In [1]: import numpy as np

In [2]: np.set_printoptions(precision=3, suppress=True, linewidth=140, legacy="1.25")

In [3]: def rnd(a):
   ...:     return np.round(a, 3) + 0
   ...: 

In [4]: data = np.load("sample5.npy")

In [5]: data
Out[5]: 
array([[0., 1., 1., 1., 1.],
       [1., 0., 1., 1., 1.],
       [1., 1., 0., 1., 1.],
       [1., 1., 1., 0., 1.],
       [1., 1., 1., 1., 0.]])

In [6]: vec = np.array([-3, -6, -4, 9, -9])

In [7]: rhs = data @ vec

In [8]: rhs
Out[8]: array([-10.,  -7.,  -9., -22.,  -4.])

In [9]: rnd(np.linalg.solve(data, data[:, 1]))
Out[9]: array([0., 1., 0., 0., 0.])

In [10]: rnd(np.linalg.solve(data.T, data[2]))
Out[10]: array([0., 0., 1., 0., 0.])

In [11]: rnd(np.linalg.solve(data, 4 * rhs))
Out[11]: array([-12., -24., -16.,  36., -36.])

In [12]: rnd(np.linalg.det(data[::-1]))
Out[12]: 4.0

In [13]: np.einsum("ij,ji->", data, data)
Out[13]: 20.0

In [14]: f = np.array([2, 2, 2, 1, 0, 1, 0])

In [15]: g = np.array([-1, -3, 1, -3, 3, 2, -3])

In [16]: K = np.outer(f, g)

In [17]: K
Out[17]: 
array([[-2, -6,  2, -6,  6,  4, -6],
       [-2, -6,  2, -6,  6,  4, -6],
       [-2, -6,  2, -6,  6,  4, -6],
       [-1, -3,  1, -3,  3,  2, -3],
       [ 0,  0,  0,  0,  0,  0,  0],
       [-1, -3,  1, -3,  3,  2, -3],
       [ 0,  0,  0,  0,  0,  0,  0]])

In [18]: rank = np.linalg.matrix_rank(K)

In [19]: rank
Out[19]: 1

In [20]: N = np.linalg.svd(K)[2][rank:].T

In [21]: [int(np.linalg.matrix_rank(K[:i])) for i in range(1, len(K) + 1)]
Out[21]: [1, 1, 1, 1, 1, 1, 1]

In [22]: [int(np.linalg.matrix_rank(np.delete(K, i, axis=0))) for i in range(7)]
Out[22]: [1, 1, 1, 1, 1, 1, 1]

In [23]: np.allclose(K @ N, 0)
Out[23]: True

In [24]: [int(np.linalg.matrix_rank(K[:, :j + 1])) for j in range(7)]
Out[24]: [1, 1, 1, 1, 1, 1, 1]

In [25]: A = np.load("dump.npy")

In [26]: A
Out[26]: 
array([[-5,  0,  0,  0],
       [-4, -3,  0,  0],
       [-3,  7,  8,  0],
       [-8,  8,  0, -3]])

In [27]: np.linalg.matrix_power(A - np.diag(np.diag(A)), 4)
Out[27]: 
array([[0, 0, 0, 0],
       [0, 0, 0, 0],
       [0, 0, 0, 0],
       [0, 0, 0, 0]])

In [28]: np.linalg.matrix_rank(A - A[0, 0] * np.eye(4))
Out[28]: 3

In [29]: B = A / np.sqrt((A ** 2).mean(axis=1, keepdims=True))

In [30]: rnd(np.linalg.norm(B, axis=1))
Out[30]: array([2., 2., 2., 2.])

In [31]: B = A[0, 0] * A[1:] - np.outer(A[1:, 0], A[0])

In [32]: B
Out[32]: 
array([[  0,  15,   0,   0],
       [  0, -35, -40,   0],
       [  0, -40,   0,  15]])

In [33]: np.flatnonzero(~B.round(6).any(axis=1))
Out[33]: array([], dtype=int64)

In [34]: A[:, 0] / A[0, 0]
Out[34]: array([1. , 0.8, 0.6, 1.6])

In [35]: B = np.linalg.inv(A)

In [36]: rnd(A @ B)
Out[36]: 
array([[1., 0., 0., 0.],
       [0., 1., 0., 0.],
       [0., 0., 1., 0.],
       [0., 0., 0., 1.]])

In [37]: rnd(np.linalg.det(A) * B)
Out[37]: 
array([[  72.,    0.,    0.,    0.],
       [ -96.,  120.,    0.,    0.],
       [ 111., -105.,  -45.,    0.],
       [-448.,  320.,    0.,  120.]])

In [38]: np.allclose(B, A.T)
Out[38]: False

In [39]: rnd(np.linalg.cond(A))
Out[39]: 24.755

In [40]: rnd(B)
Out[40]: 
array([[-0.2  ,  0.   ,  0.   ,  0.   ],
       [ 0.267, -0.333,  0.   ,  0.   ],
       [-0.308,  0.292,  0.125,  0.   ],
       [ 1.244, -0.889,  0.   , -0.333]])

In [41]: (np.abs(B) > 1e-9).astype(int)
Out[41]: 
array([[1, 0, 0, 0],
       [1, 1, 0, 0],
       [1, 1, 1, 0],
       [1, 1, 0, 1]])

In [42]: rnd(np.linalg.det(A) * np.linalg.det(B))
Out[42]: 1.0

In [43]: E = np.load("x.npy")

In [44]: E
Out[44]: 
array([[ 0., -3.,  1., -3.],
       [-3.,  8., -3.,  9.],
       [ 1., -3.,  0., -3.],
       [-3.,  9., -3.,  8.]])

In [45]: vals, evecs = np.linalg.eigh(E)

In [46]: rnd(np.linalg.eigvalsh(E @ E))
Out[46]: array([  1.,   1.,   1., 361.])

In [47]: rnd(np.abs(evecs[:, -1]))
Out[47]: array([0.224, 0.671, 0.224, 0.671])

In [48]: rnd(evecs @ np.diag(vals) @ evecs.T)
Out[48]: 
array([[ 0., -3.,  1., -3.],
       [-3.,  8., -3.,  9.],
       [ 1., -3.,  0., -3.],
       [-3.,  9., -3.,  8.]])

In [49]: rnd(evecs.T @ E @ evecs)
Out[49]: 
array([[-1.,  0.,  0.,  0.],
       [ 0., -1.,  0.,  0.],
       [ 0.,  0., -1.,  0.],
       [ 0.,  0.,  0., 19.]])

In [50]: np.abs(evecs[:, -1]).round(6).argmax()
Out[50]: 1

In [51]: rnd(np.linalg.svd(E, compute_uv=False))
Out[51]: array([19.,  1.,  1.,  1.])

In [52]: hat = np.triu(np.array([[0, 2, 2, 0], [1, 1, 0, 2], [0, 0, 0, 2], [2, 1, 2, 2]]), 1) + np.eye(4)

In [53]: B = hat @ E @ np.linalg.inv(hat)

In [54]: rnd(np.poly(B))
Out[54]: array([  1., -16., -54., -56., -19.])

In [55]: rnd(np.linalg.det(B))
Out[55]: -19.0

In [56]: U, s, Vh = np.linalg.svd(E)

In [57]: np.argmax(s[:-1] / (s[1:] + 1e-6)) + 1
Out[57]: 1

In [58]: B = U[:, :1] @ np.diag(s[:1]) @ Vh[:1]

In [59]: rnd(B)
Out[59]: 
array([[ 0.95, -2.85,  0.95, -2.85],
       [-2.85,  8.55, -2.85,  8.55],
       [ 0.95, -2.85,  0.95, -2.85],
       [-2.85,  8.55, -2.85,  8.55]])

In [60]: rnd(np.linalg.norm(E - B, 2)), rnd(s[1])
Out[60]: (1.0, 1.0)

In [61]: def softmax(z):
    ...:     e = np.exp(z - z.max(axis=-1, keepdims=True))
    ...:     return e / e.sum(axis=-1, keepdims=True)
    ...: 

In [62]: rnd(softmax(B).sum(axis=1))
Out[62]: array([1., 1., 1., 1.])

In [63]: rnd(softmax(B[2]))
Out[63]: array([0.489, 0.011, 0.489, 0.011])

In [64]: rnd(softmax(B[2] + -3))
Out[64]: array([0.489, 0.011, 0.489, 0.011])

In [65]: S = B @ B.T / np.sqrt(4)

In [66]: rnd(softmax(S))
Out[66]: 
array([[0.5, 0. , 0.5, 0. ],
       [0. , 0.5, 0. , 0.5],
       [0.5, 0. , 0.5, 0. ],
       [0. , 0.5, 0. , 0.5]])

In [67]: rnd(softmax(S)[2] @ B)
Out[67]: array([ 0.95, -2.85,  0.95, -2.85])

In [68]: rnd(softmax(S + np.triu(np.full(S.shape, -np.inf), 1)))
Out[68]: 
array([[1. , 0. , 0. , 0. ],
       [0. , 1. , 0. , 0. ],
       [0.5, 0. , 0.5, 0. ],
       [0. , 0.5, 0. , 0.5]])

In [69]: softmax(S).round(6).argmax(axis=1)
Out[69]: array([0, 1, 0, 1])

In [70]: arr = np.load("m.npy")

In [71]: arr
Out[71]: 
array([[  1.77 ,  -3.41 ,  -1.683,  -1.056,  13.123,  10.861],
       [ -5.184,  -0.996,   2.052,   0.617,  -6.254,   6.161],
       [ -6.677,  -0.686,   5.293,   3.089,  -2.269,   4.231],
       [  1.705,   2.959,   2.134,   2.043,   0.321,  -9.393],
       [  1.408,   0.055,   0.557,   0.631,   5.38 ,  -0.967],
       [  7.087,  -0.975,  -5.739,  -3.047,   9.459,  -1.493],
       [  4.667,  -1.991,  -4.375,  -2.189,   9.965,   0.884],
       [ -3.726,  -1.307,   0.672,  -0.163,  -4.842,   4.522],
       [ -5.244,  -0.098,   3.047,   1.493,  -6.46 ,   1.635],
       [  6.156,   0.948,  -4.776,  -2.967,   0.86 ,  -2.888],
       [ -5.272,  -1.208,   3.374,   1.945,  -0.774,   4.212],
       [  2.721,   1.011,  -1.969,  -1.31 ,  -1.72 ,  -1.118],
       [  6.232,   2.332,  -3.262,  -1.502,   0.236, -10.332],
       [  3.442,   0.577,  -0.522,   0.276,   6.397,  -2.71 ],
       [ -1.855,   0.716,   0.6  ,   0.015,  -6.915,  -0.784],
       [ -3.608,   1.766,   2.025,   0.591, -12.607,  -1.423],
       [  2.055,   2.259,  -0.777,  -0.429,  -4.896,  -7.376],
       [  7.361,   0.552,  -5.243,  -2.93 ,   4.959,  -3.863],
       [ -3.984,  -0.382,   2.493,   1.587,  -2.379,   0.576],
       [ -2.192,  -2.683,   1.668,   0.972,   7.696,   9.34 ]])

In [72]: W = np.array([[0, 2, 1, 1, 0, 2],
    ...:     [2, 2, 0, 1, 0, 0],
    ...:     [2, 1, 0, 1, 1, 2],
    ...:     [0, 2, 1, 1, 2, 2],
    ...:     [1, 2, 1, 1, 0, 1],
    ...:     [1, 2, 0, 2, 1, 0]])

In [73]: c = np.array([8, 2, -5, 6, 4, 4])

In [74]: act = np.maximum(arr @ W + c, 0)

In [75]: np.linalg.matrix_rank(act)
Out[75]: 6

In [76]: (act > 0).astype(int)
Out[76]: 
array([[1, 1, 1, 1, 1, 1],
       [1, 0, 0, 1, 1, 0],
       [1, 1, 0, 1, 1, 1],
       [1, 0, 0, 0, 1, 1],
       [1, 1, 1, 1, 1, 1],
       [1, 1, 1, 1, 0, 1],
       [1, 1, 1, 1, 0, 1],
       [1, 0, 0, 1, 1, 0],
       [1, 0, 0, 1, 1, 0],
       [0, 1, 0, 1, 0, 1],
       [1, 1, 0, 1, 1, 1],
       [1, 0, 0, 1, 0, 1],
       [0, 0, 0, 0, 0, 1],
       [1, 1, 1, 1, 1, 1],
       [1, 0, 0, 0, 1, 0],
       [1, 0, 0, 0, 1, 0],
       [0, 0, 0, 0, 0, 1],
       [0, 1, 1, 1, 0, 1],
       [1, 0, 0, 1, 1, 1],
       [1, 1, 1, 1, 1, 1]])

In [77]: (act > 0).mean(axis=0)
Out[77]: array([0.8 , 0.5 , 0.35, 0.75, 0.65, 0.75])

In [78]: C = np.array([[2, 0, 0], [3, 1, 2], [1, 1, 3], [2, 3, 2], [2, 1, 2], [2, 1, 0]])

In [79]: (act @ C).round(6).argmax(axis=1)
Out[79]: array([0, 0, 0, 0, 0, 0, 0, 0, 0, 0, 0, 0, 0, 0, 0, 0, 0, 0, 0, 0])

In [80]: W @ C
Out[80]: 
array([[13,  8,  9],
       [12,  5,  6],
       [15,  7,  6],
       [17, 10, 13],
       [13,  7,  9],
       [14,  9, 10]])

In [81]: rng = np.random.default_rng(144816)

In [82]: F = (rng.random((4, 4)) < 0.3) + np.eye(4)

In [83]: F /= F.sum(axis=1, keepdims=True)

In [84]: rnd(F)
Out[84]: 
array([[0.333, 0.333, 0.   , 0.333],
       [0.   , 0.667, 0.   , 0.333],
       [0.   , 0.   , 0.5  , 0.5  ],
       [0.5  , 0.   , 0.   , 0.5  ]])

In [85]: th = np.radians(90)

In [86]: R = np.eye(4)

In [87]: R[3, 3] = R[0, 0] = np.cos(th)

In [88]: R[3, 0], R[0, 3] = -np.sin(th), np.sin(th)

In [89]: rnd(R)
Out[89]: 
array([[ 0.,  0.,  0.,  1.],
       [ 0.,  1.,  0.,  0.],
       [ 0.,  0.,  1.,  0.],
       [-1.,  0.,  0.,  0.]])

In [90]: B = F @ R.T

In [91]: np.allclose(F @ F.T, B @ B.T)
Out[91]: True

In [92]: vec = np.array([1, -3, 2, 0])

In [93]: rhs = F @ vec

In [94]: rnd(rhs)
Out[94]: array([-0.667, -2.   ,  1.   ,  0.5  ])

In [95]: rnd(np.linalg.solve(F, -2 * rhs))
Out[95]: array([-2.,  6., -4.,  0.])

In [96]: rnd(np.linalg.solve(F, rhs + F[:, 1]))
Out[96]: array([ 1., -2.,  2.,  0.])

In [97]: rnd(np.linalg.norm(F[3], 1)), rnd(np.linalg.norm(F[3], np.inf))
Out[97]: (1.0, 0.5)

In [98]: rnd(np.linalg.norm(F, 2))
Out[98]: 1.089

In [99]: f = np.array([5, 4, 3, -5, 3])

In [100]: M = f[np.abs(np.subtract.outer(np.arange(5), np.arange(5)))]

In [101]: M
Out[101]: 
array([[ 5,  4,  3, -5,  3],
       [ 4,  5,  4,  3, -5],
       [ 3,  4,  5,  4,  3],
       [-5,  3,  4,  5,  4],
       [ 3, -5,  3,  4,  5]])

In [102]: M @ M
Out[102]: 
array([[ 84,  22,  35, -14,  -1],
       [ 22,  91,  49,   6, -14],
       [ 35,  49,  75,  49,  35],
       [-14,   6,  49,  91,  22],
       [ -1, -14,  35,  22,  84]])

In [103]: np.linalg.matrix_power(M, 3)
Out[103]: 
array([[ 680,  549,  456, -288,  186],
       [ 549,  827,  657,  333, -288],
       [ 456,  657,  977,  657,  456],
       [-288,  333,  657,  827,  549],
       [ 186, -288,  456,  549,  680]])

In [104]: np.trace(M)
Out[104]: 25

In [105]: vec = np.array([1, 1, 5, 9, 1])

In [106]: h1 = np.maximum(M @ vec, 0)

In [107]: h1
Out[107]: array([ 0, 51, 71, 67, 54])

In [108]: M * (h1 > 1e-9)[:, None]
Out[108]: 
array([[ 0,  0,  0,  0,  0],
       [ 4,  5,  4,  3, -5],
       [ 3,  4,  5,  4,  3],
       [-5,  3,  4,  5,  4],
       [ 3, -5,  3,  4,  5]])

In [109]: rnd(np.tanh(M @ vec))
Out[109]: array([-1.,  1.,  1.,  1.,  1.])

In [110]: M.T @ h1
Out[110]: array([244, 470, 989, 988, 496])

In [111]: vals, evecs = np.linalg.eigh(M)

In [112]: rnd(evecs.T @ evecs)
Out[112]: 
array([[1., 0., 0., 0., 0.],
       [0., 1., 0., 0., 0.],
       [0., 0., 1., 0., 0.],
       [0., 0., 0., 1., 0.],
       [0., 0., 0., 0., 1.]])

In [113]: np.unique(vals.round(6) + 0, return_counts=True)[1]
Out[113]: array([1, 1, 1, 1, 1])

In [114]: rnd(np.linalg.svd(M, compute_uv=False))
Out[114]: array([13.175, 11.   ,  8.953,  7.   ,  1.128])

In [115]: rnd(evecs @ np.diag(vals) @ evecs.T)
Out[115]: 
array([[ 5.,  4.,  3., -5.,  3.],
       [ 4.,  5.,  4.,  3., -5.],
       [ 3.,  4.,  5.,  4.,  3.],
       [-5.,  3.,  4.,  5.,  4.],
       [ 3., -5.,  3.,  4.,  5.]])

In [116]: (vals > 1e-8).sum(), (vals < -1e-8).sum()
Out[116]: (3, 2)

In [117]: vals, evecs = np.linalg.eigh(M)

In [118]: vec = np.array([0, 2, 2, 0, 0])

In [119]: vec @ M @ vec / (vec @ vec), rnd(vals[0]), rnd(vals[-1])
Out[119]: (9.0, -7.0, 13.175)

In [120]: vec @ M @ vec
Out[120]: 72

In [121]: rnd(np.linalg.eigvalsh(M[1:, 1:]))
Out[121]: array([-3.822,  0.89 , 10.11 , 12.822])

In [122]: np.abs(M).sum(axis=1).max(), rnd(np.abs(vals).max())
Out[122]: (21, 13.175)

In [123]: U, s, Vh = np.linalg.svd(M, full_matrices=False)

In [124]: rnd(s)
Out[124]: array([13.175, 11.   ,  8.953,  7.   ,  1.128])

In [125]: np.abs(U[:, 0]).round(6).argmax()
Out[125]: 2

In [126]: rnd(U.T @ U)
Out[126]: 
array([[1., 0., 0., 0., 0.],
       [0., 1., 0., 0., 0.],
       [0., 0., 1., 0., 0.],
       [0., 0., 0., 1., 0.],
       [0., 0., 0., 0., 1.]])

In [127]: (s > 1e-8).sum()
Out[127]: 5

In [128]: rnd(s / s[0])
Out[128]: array([1.   , 0.835, 0.68 , 0.531, 0.086])

In [129]: rnd(U.T @ M @ Vh.T)
Out[129]: 
array([[13.175,  0.   ,  0.   ,  0.   ,  0.   ],
       [ 0.   , 11.   ,  0.   ,  0.   ,  0.   ],
       [ 0.   ,  0.   ,  8.953,  0.   ,  0.   ],
       [ 0.   ,  0.   ,  0.   ,  7.   ,  0.   ],
       [ 0.   ,  0.   ,  0.   ,  0.   ,  1.128]])

In [130]: rnd(np.cumsum(s ** 2) / np.sum(s ** 2))
Out[130]: array([0.408, 0.693, 0.882, 0.997, 1.   ])
